>>> import numpy as np
>>> from numpy import linalg as LA
>>> np.set_printoptions(precision=2, suppress=True, linewidth=140, sign=" ")
>>> M = np.load("sample11.npy")
>>> M
array([[ 1.,  2.,  1.,  0.,  2.,  0.,  3.,  3.],
       [ 1.,  3.,  1.,  3.,  1.,  2.,  0.,  3.],
       [ 1.,  1.,  2.,  1.,  1.,  2.,  3.,  1.],
       [ 0.,  0.,  0.,  2.,  9.,  1.,  4.,  7.],
       [ 0.,  0.,  0.,  9.,  4.,  2.,  3.,  7.],
       [ 0.,  0.,  0.,  8.,  6.,  4.,  2.,  1.],
       [ 0.,  0.,  0.,  7.,  0.,  4.,  2.,  3.],
       [ 0.,  0.,  0.,  4.,  1.,  4.,  4.,  9.]])
>>> print(LA.cond(M) > 100)
True
>>> np.argsort(-LA.norm(M, axis=0).round(6), kind="stable")[:3]
array([ 3,  7,  4])
>>> LA.matrix_rank(M, rtol=0.1)
np.int64(5)
>>> rng = np.random.default_rng(7843)
>>> lab = rng.permutation(8)
>>> lab
array([ 0,  2,  5,  1,  3,  7,  6,  4])
>>> B = M[lab][:, lab]
>>> print(np.diag(B))
[ 1.  2.  4.  3.  2.  9.  2.  4.]
>>> np.sort(np.abs(LA.eigvals(B)))
array([  0.17,   0.23,   1.34,   4.49,   4.99,   4.99,   6.5 ,  21.78])
>>> left, sig, vt = LA.svd(M)
>>> np.argmax(sig[:-1] / (sig[1:] + 1e-6)) + 1
np.int64(7)
>>> B = left[:, :7] @ np.diag(sig[:7]) @ vt[:7]
>>> LA.matrix_rank(M, rtol=0.05)
np.int64(6)
>>> LA.matrix_rank(B)
np.int64(7)
>>> B.round(2) + 0
array([[ 1.  ,  2.  ,  1.  ,  0.  ,  2.  ,  0.  ,  3.  ,  3.  ],
       [ 1.  ,  3.  ,  1.  ,  3.  ,  1.  ,  2.  ,  0.  ,  3.  ],
       [ 1.  ,  1.  ,  2.  ,  1.  ,  1.  ,  2.  ,  3.  ,  1.  ],
       [ 0.01,  0.  ,  0.  ,  2.  ,  9.  ,  1.  ,  4.  ,  7.  ],
       [ 0.  ,  0.  ,  0.  ,  9.  ,  4.  ,  2.  ,  3.  ,  7.  ],
       [-0.01,  0.  ,  0.  ,  8.  ,  6.  ,  4.  ,  2.  ,  1.  ],
       [ 0.01,  0.  ,  0.  ,  7.  ,  0.  ,  4.  ,  2.  ,  3.  ],
       [-0.01,  0.  ,  0.  ,  4.  ,  1.  ,  4.  ,  4.  ,  9.  ]])
>>> round(LA.norm(M - B) / LA.norm(M), 2)
np.float64(0.0)
>>> LA.svd(M, compute_uv=False)
array([ 23.44,   8.95,   7.4 ,   4.62,   3.38,   2.31,   0.75,   0.02])
>>> np.abs(M).max()
np.float64(9.0)
>>> np.count_nonzero(M)
np.int64(45)
>>> M.sum(axis=0)
array([  3.,   6.,   4.,  34.,  24.,  19.,  21.,  34.])
>>> np.diff(M, axis=0)
array([[ 0.,  1.,  0.,  3., -1.,  2., -3.,  0.],
       [ 0., -2.,  1., -2.,  0.,  0.,  3., -2.],
       [-1., -1., -2.,  1.,  8., -1.,  1.,  6.],
       [ 0.,  0.,  0.,  7., -5.,  1., -1.,  0.],
       [ 0.,  0.,  0., -1.,  2.,  2., -1., -6.],
       [ 0.,  0.,  0., -1., -6.,  0.,  0.,  2.],
       [ 0.,  0.,  0., -3.,  1.,  0.,  2.,  6.]])
>>> round(LA.norm(M), 2)
np.float64(26.89)
>>> J = np.array([[0.28, -1.4, -0.14, 0.14, 0.56],
...     [-0.56, -2.24, -1.2, -1.44, 1.76],
...     [-1.24, 1.16, -0.86, -1.78, 0.4],
...     [-0.32, 1.6, 0.16, -0.16, -0.64]])
>>> LA.lstsq(J[:-1].T, J[-1])[2]
np.int32(2)
>>> np.abs(np.diag(LA.qr(J)[1])) > 1e-9
array([ True,  True, False, False])
>>> np.round(np.trace(LA.pinv(J) @ J), 2)
np.float64(2.0)
>>> np.unique(J.round(6), axis=0).shape
(4, 5)
>>> left, sig, vt = LA.svd(J)
>>> sig.round(2) + 0
array([ 3.94,  2.98,  0.  ,  0.  ])
>>> B = left[:, :2] @ np.diag(sig[:2]) @ vt[:2]
>>> B
array([[ 0.28, -1.4 , -0.14,  0.14,  0.56],
       [-0.56, -2.24, -1.2 , -1.44,  1.76],
       [-1.24,  1.16, -0.86, -1.78,  0.4 ],
       [-0.32,  1.6 ,  0.16, -0.16, -0.64]])
>>> round(LA.norm(J - B) / LA.norm(J), 2)
np.float64(0.0)
>>> np.round(np.abs(J - B).max(), 2)
np.float64(0.0)
>>> LA.matrix_rank(J, rtol=0.05)
np.int64(2)
>>> print(LA.norm(J, axis=1).argmax())
1
>>> round(LA.norm(J, 1), 2), round(float(LA.norm(J, np.inf)), 2)
(np.float64(6.4), 7.2)
>>> LA.norm(J, axis=1)
array([ 1.55,  3.46,  2.64,  1.77])
>>> np.round(J[3] @ J[2], 2)
np.float64(2.14)
>>> round(float(LA.norm(J[3] - J[2])), 2)
2.41
>>> m1 = np.load("a.npy")
>>> m1
array([[ 0, -3,  0],
       [ 0,  0,  2],
       [ 0,  0,  0]])
>>> m1 @ m1.T
array([[ 9,  0,  0],
       [ 0,  4,  0],
       [ 0,  0,  0]])
>>> print(LA.pinv(m1))
[[ 0.    0.    0.  ]
 [-0.33  0.    0.  ]
 [ 0.    0.5   0.  ]]
>>> m1.T @ m1
array([[ 0,  0,  0],
       [ 0,  9,  0],
       [ 0,  0,  4]])
>>> left, sig, vt = LA.svd(m1)
>>> print(sig)
[ 3.  2.  0.]
>>> B = left[:, :2] @ np.diag(sig[:2]) @ vt[:2]
>>> np.abs(m1 - B).max()
np.float64(0.0)
>>> LA.matrix_rank(B)
np.int64(2)
>>> def softmax(z):
...     e = np.exp(z - z.max(axis=-1, keepdims=True))
...     return e / e.sum(axis=-1, keepdims=True)
... 
>>> softmax(m1[1] + 4)
array([ 0.11,  0.11,  0.79])
>>> softmax(m1).sum(axis=1)
array([ 1.,  1.,  1.])
>>> softmax(m1[1])
array([ 0.11,  0.11,  0.79])
>>> att = m1 @ m1.T / np.sqrt(3)
>>> softmax(att)
array([[ 0.99,  0.01,  0.01],
       [ 0.08,  0.83,  0.08],
       [ 0.33,  0.33,  0.33]])
>>> softmax(att)[1] @ m1
array([ 0.  , -0.25,  1.67])
>>> softmax(att + np.triu(np.full(att.shape, -np.inf), 1))
array([[ 1.  ,  0.  ,  0.  ],
       [ 0.09,  0.91,  0.  ],
       [ 0.33,  0.33,  0.33]])
>>> softmax(att).round(6).argmax(axis=1)
array([ 0,  1,  0])
>>> round(LA.det(m1.T), 2)
np.float64(0.0)
>>> round(LA.eigvals(m1).sum().real, 2)
np.float64(0.0)
>>> B = m1 + rng.integers(-2, 3, (3, 2)) @ rng.integers(-2, 3, (2, 3))
>>> B
array([[ 0, -6, -4],
       [ 3,  3,  4],
       [ 2,  1,  0]])
>>> np.abs(B - m1).sum(axis=1)
array([ 7,  8,  3])
>>> print(B - m1)
[[ 0 -3 -4]
 [ 3  3  2]
 [ 2  1  0]]
>>> LA.matrix_rank(B - m1, tol=1e-8)
np.int64(2)
>>> A = np.loadtxt("dump.csv", delimiter=",")
>>> A
array([[ 0.,  1.,  0.,  0.,  0.,  0.],
       [ 2.,  2.,  0.,  0.,  0.,  0.],
       [ 1.,  3.,  0.,  0.,  0.,  0.],
       [ 0.,  0.,  0.,  1.,  0.,  0.],
       [ 0.,  0.,  2.,  2.,  0.,  0.],
       [ 0.,  0.,  1.,  3.,  0.,  0.],
       [ 0.,  0.,  0.,  0.,  0.,  1.],
       [ 0.,  0.,  0.,  0.,  2.,  2.],
       [ 0.,  0.,  0.,  0.,  1.,  3.]])
>>> lab = rng.permutation(6)
>>> B = A[:, lab] * rng.choice([-1, 1], 6)
>>> B
array([[-0.,  0., -0.,  0., -0., -1.],
       [-0.,  0., -0.,  2., -0., -2.],
       [-0.,  0., -0.,  1., -0., -3.],
       [-0.,  1., -0.,  0., -0., -0.],
       [-0.,  2., -2.,  0., -0., -0.],
       [-0.,  3., -1.,  0., -0., -0.],
       [-0.,  0., -0.,  0., -1., -0.],
       [-2.,  0., -0.,  0., -2., -0.],
       [-1.,  0., -0.,  0., -3., -0.]])
>>> left, _, vt = LA.svd(A.T @ B)
>>> np.round(LA.lstsq(A, B)[0], 2) + 0
array([[ 0.,  0.,  0.,  1.,  0.,  0.],
       [ 0.,  0.,  0.,  0.,  0., -1.],
       [ 0.,  0., -1.,  0.,  0.,  0.],
       [ 0.,  1.,  0.,  0.,  0.,  0.],
       [-1.,  0.,  0.,  0.,  0.,  0.],
       [ 0.,  0.,  0.,  0., -1.,  0.]])
>>> np.round(left @ vt, 2) + 0
array([[ 0.,  0.,  0.,  1.,  0.,  0.],
       [ 0.,  0.,  0.,  0.,  0., -1.],
       [ 0.,  0., -1.,  0.,  0.,  0.],
       [ 0.,  1.,  0.,  0.,  0.,  0.],
       [-1.,  0.,  0.,  0.,  0.,  0.],
       [ 0.,  0.,  0.,  0., -1.,  0.]])
>>> B = np.array([[1, 0, 0, 0, 0, 2, 0, 0],
...     [1, 0, 2, 2, 2, 0, 2, 2],
...     [1, 0, 2, 1, 2, 1, 2, 1],
...     [0, 2, 1, 0, 0, 0, 1, 1],
...     [1, 1, 1, 2, 0, 2, 1, 1],
...     [1, 0, 0, 2, 1, 2, 2, 1],
...     [0, 2, 2, 2, 2, 0, 2, 1],
...     [1, 2, 2, 1, 0, 0, 1, 2]])
>>> F = np.triu(B)
>>> F
array([[ 1,  0,  0,  0,  0,  2,  0,  0],
       [ 0,  0,  2,  2,  2,  0,  2,  2],
       [ 0,  0,  2,  1,  2,  1,  2,  1],
       [ 0,  0,  0,  0,  0,  0,  1,  1],
       [ 0,  0,  0,  0,  0,  2,  1,  1],
       [ 0,  0,  0,  0,  0,  2,  2,  1],
       [ 0,  0,  0,  0,  0,  0,  2,  1],
       [ 0,  0,  0,  0,  0,  0,  0,  2]])
>>> left, sig, vt = LA.svd(F)
>>> vecs = vt[:(sig > 1e-8).sum()]
>>> x0 = F[6] + 3 * F[5] + rng.integers(2) * np.eye(8)[3]
>>> print(x0)
[ 0.  0.  0.  0.  0.  6.  8.  4.]
>>> np.allclose(vecs.T @ vecs @ x0, x0)
True
>>> print(np.diag(vecs.T @ vecs))
[ 1.   0.   0.5  1.   0.5  1.   1.   1. ]
>>> r0, r1 = F[1], F[6]
>>> r0 @ r0
np.int64(20)
>>> p = (r0 @ r1) / (r0 @ r0) * r0
>>> LA.matrix_rank(np.outer(r0, r1))
np.int64(1)
>>> print(round(float(LA.norm(r0 + r1) ** 2 + LA.norm(r0 - r1) ** 2), 2))
50.0
>>> rank = LA.matrix_rank(J)
>>> rank
np.int64(2)
>>> null = LA.svd(J)[2][rank:].T
>>> [int(LA.matrix_rank(J[:, :j + 1])) for j in range(5)]
[1, 2, 2, 2, 2]
>>> print(null.shape)
(5, 3)
>>> np.prod(np.diag(F)), round(float(LA.det(F)), 2)
(np.int64(0), 0.0)
>>> [int(LA.matrix_rank(LA.matrix_power(F, p))) for p in range(1, 9)]
[6, 5, 5, 5, 5, 5, 5, 5]
>>> arr = np.array([[1.0, 0.2, 0.04, 0.01, 0.0],
...     [0.2, 1.0, 0.2, 0.04, 0.01],
...     [0.04, 0.2, 1.0, 0.2, 0.04],
...     [0.01, 0.04, 0.2, 1.0, 0.2],
...     [0.0, 0.01, 0.04, 0.2, 1.0]])
>>> evals, vecs = LA.eig(arr)
>>> np.round(arr @ vecs[:, 0] - evals[0] * vecs[:, 0], 2) + 0
array([ 0.,  0.,  0.,  0.,  0.])
>>> np.sort(LA.eigvals(arr @ arr))
array([ 0.48,  0.62,  0.9 ,  1.37,  1.96])
>>> E = np.loadtxt("data.csv", delimiter=",")
>>> E
array([[ 1.,  0.,  0.,  0.],
       [-6.,  1.,  0.,  0.],
       [ 3.,  5.,  1.,  0.],
       [-8.,  5.,  9.,  1.]])
>>> LA.matrix_power(E, 2)
array([[  1.,   0.,   0.,   0.],
       [-12.,   1.,   0.,   0.],
       [-24.,  10.,   1.,   0.],
       [-19.,  55.,  18.,   1.]])
>>> (E + E.T) / 2
array([[ 1. , -3. ,  1.5, -4. ],
       [-3. ,  1. ,  2.5,  2.5],
       [ 1.5,  2.5,  1. ,  4.5],
       [-4. ,  2.5,  4.5,  1. ]])
>>> print(np.sort(np.abs(LA.eigvals(E))))
[ 1.  1.  1.  1.]
>>> assert E == E.T
Traceback (most recent call last):
  File "<python-input-108>", line 1, in <module>
    assert E == E.T
           ^^^^^^^^
ValueError: The truth value of an array with more than one element is ambiguous. Use a.any() or a.all()
>>> (E - E.T) / 2
array([[ 0. ,  3. , -1.5,  4. ],
       [-3. ,  0. , -2.5, -2.5],
       [ 1.5,  2.5,  0. , -4.5],
       [-4. ,  2.5,  4.5,  0. ]])
>>> B = E / np.sqrt((E ** 2).mean(axis=1, keepdims=True))
>>> E - E.mean(axis=1, keepdims=True)
array([[ 0.75, -0.25, -0.25, -0.25],
       [-4.75,  2.25,  1.25,  1.25],
       [ 0.75,  2.75, -1.25, -2.25],
       [-9.75,  3.25,  7.25, -0.75]])
>>> print(LA.matrix_rank(B) == LA.matrix_rank(E))
True
>>> np.sort(LA.eigvals(E))
array([ 1.,  1.,  1.,  1.])
>>> LA.matrix_power(E - np.diag(np.diag(E)), 4)
array([[ 0.,  0.,  0.,  0.],
       [ 0.,  0.,  0.,  0.],
       [ 0.,  0.,  0.,  0.],
       [ 0.,  0.,  0.,  0.]])
>>> ang = np.radians(72)
>>> Rm = np.eye(4)
>>> Rm[1, 1] = Rm[3, 3] = np.cos(ang)
>>> Rm[1, 3], Rm[3, 1] = -np.sin(ang), np.sin(ang)
>>> Rm
array([[ 1.  ,  0.  ,  0.  ,  0.  ],
       [ 0.  ,  0.31,  0.  , -0.95],
       [ 0.  ,  0.  ,  1.  ,  0.  ],
       [ 0.  ,  0.95,  0.  ,  0.31]])
>>> B = E @ Rm.T
>>> np.abs(B - E).max(axis=0)
array([ 0.  ,  4.41,  0.  ,  4.76])
>>> np.round(LA.svd(E, compute_uv=False), 2) + 0, np.round(LA.svd(B, compute_uv=False), 2) + 0
(array([ 13.79,   6.69,   3.04,   0.  ]), array([ 13.79,   6.69,   3.04,   0.  ]))
>>> round(LA.norm(E, "nuc"), 2)
np.float64(23.51)
>>> E[2] @ E[3]
np.float64(10.0)
>>> LA.norm(E, axis=1).argmax()
np.int64(3)
>>> data = np.load("test2.npy")
>>> data
array([[ 4,  3,  1,  0,  4,  1,  8],
       [-7,  6,  6, -1, -5,  5,  1],
       [ 9, -2, -1,  5, -4, -6,  2],
       [-7,  4,  1, -1,  6,  0,  3],
       [-6, -7,  5,  8,  6,  6, -4],
       [-2,  0,  1, -9, -3, -5,  5],
       [ 0, -8, -1, -8,  1,  3,  1]])
>>> lab = rng.permutation(7)
>>> lab
array([ 2,  5,  1,  4,  6,  0,  3])
>>> B = data[lab][:, lab]
>>> np.allclose(B, data)
False
>>> np.trace(B)
np.int64(10)
>>> left, sig, vt = LA.svd(F)
>>> np.argmax(sig[:-1] / (sig[1:] + 1e-6)) + 1
np.int64(6)
>>> sig.round(2) + 0
array([ 6.6 ,  3.58,  2.41,  1.73,  0.73,  0.54,  0.  ,  0.  ])
>>> B = left[:, :6] @ np.diag(sig[:6]) @ vt[:6]
>>> print(LA.matrix_rank(B))
6
>>> round(LA.norm(F - B, 2), 2), np.round(sig[6], 2)
(np.float64(0.0), np.float64(0.0))
>>> LA.matrix_rank(F, rtol=0.05)
np.int64(6)
>>> round(LA.norm(F - B) / LA.norm(F), 2)
np.float64(0.0)
>>> x0 = np.array([-5, 5, -6, 5])
>>> (E @ x0).argmax()
np.int64(1)
>>> B = data / np.sqrt((data ** 2).mean(axis=1, keepdims=True))
>>> B[6]
array([ 0.  , -1.79, -0.22, -1.79,  0.22,  0.67,  0.22])
>>> print(LA.matrix_rank(B) == LA.matrix_rank(data))
True
